>>> import numpy as np
>>> np.set_printoptions(precision=2, suppress=True, linewidth=200)
>>> J = np.load("run9.npy")
>>> print(J)
[[-0.97  0.35 -3.97  1.41 -0.44 -3.47  1.43  3.08  0.57  4.71 -0.65]
 [-0.03 -0.88 -1.93  3.85  3.59  0.83 -0.72 -0.9   2.75  6.43  0.92]
 [-2.79  3.2  -5.18 -0.91  3.84 -2.88  0.    3.12 -0.03  7.1  -0.71]
 [-0.73  2.06  2.5  -4.59  0.85  1.77 -1.45 -0.8  -2.26 -5.08 -0.56]
 [ 1.57 -1.88  5.68  0.58 -2.95  2.29 -0.66 -3.36  0.27 -7.22  1.28]
 [-2.28  3.79 -3.13 -5.33  3.8  -0.72 -0.79  2.6  -2.6   2.05 -1.65]
 [-0.9   2.02 -1.93 -4.18 -1.64 -2.44  1.15  3.1  -3.06 -1.7  -1.81]
 [ 1.83 -3.85  2.84  5.62 -7.56 -2.41  2.08 -0.89  2.32 -3.6   1.78]
 [-2.71  4.41 -2.95 -4.27  5.7  -0.11 -1.69  1.6  -1.36  3.58 -0.96]
 [ 0.67  0.32 -4.25 -3.12  3.08  1.55  0.22  1.51 -2.33  3.85 -2.41]
 [ 4.86 -3.74 -1.53 -3.25 -2.8   3.27  2.22  0.31 -4.02 -2.14 -3.45]
 [-2.33  2.51  3.05  0.73  2.79  0.52 -2.59 -2.07  1.76 -1.1   2.32]
 [ 4.95 -4.56  2.58 -1.53 -4.55  4.13  1.65 -2.12 -2.68 -6.24 -1.75]
 [-0.62  1.24 -3.59 -0.78  5.62  1.31 -0.93  0.51 -0.05  6.24 -0.98]
 [-4.83  3.47  7.27  4.29 -4.81 -5.9  -1.62 -0.85  4.32 -7.34  4.91]
 [-0.4  -0.54  0.05  2.86 -0.36 -1.02  0.   -0.34  1.63  1.5   0.93]
 [-4.81  5.73 -4.37 -1.76  7.45 -2.3  -2.41  2.52  0.81  7.54  0.42]]
>>> u, r1 = J[4], J[15]
>>> round(float(u @ u), 2)
118.11
>>> p = (u @ r1) / (u @ u) * u
>>> print(np.round(np.linalg.norm(u + r1) ** 2 + np.linalg.norm(u - r1) ** 2, 2))
267.6
>>> round((r1 - p) @ u, 2)
np.float64(0.0)
>>> r1 - p
array([-0.31, -0.65,  0.39,  2.89, -0.53, -0.88, -0.04, -0.54,  1.65,  1.07,  1.01])
>>> p
array([-0.09,  0.11, -0.34, -0.03,  0.17, -0.14,  0.04,  0.2 , -0.02,  0.43, -0.08])
>>> A2 = np.array([[1, -9], [-5, 9]])
>>> C = np.array([[3, -3], [-3, -2]])
>>> feats = np.kron(A2, C)
>>> feats
array([[  3,  -3, -27,  27],
       [ -3,  -2,  27,  18],
       [-15,  15,  27, -27],
       [ 15,  10, -27, -18]])
>>> vec = np.array([1, -6, 8, -7])
>>> h1 = np.maximum(feats @ vec, 0)
>>> h1
array([  0,  99, 300,   0])
>>> np.flatnonzero(h1 > 1e-9)
array([1, 2])
>>> feats * (h1 > 1e-9)[:, None]
array([[  0,   0,   0,   0],
       [ -3,  -2,  27,  18],
       [-15,  15,  27, -27],
       [  0,   0,   0,   0]])
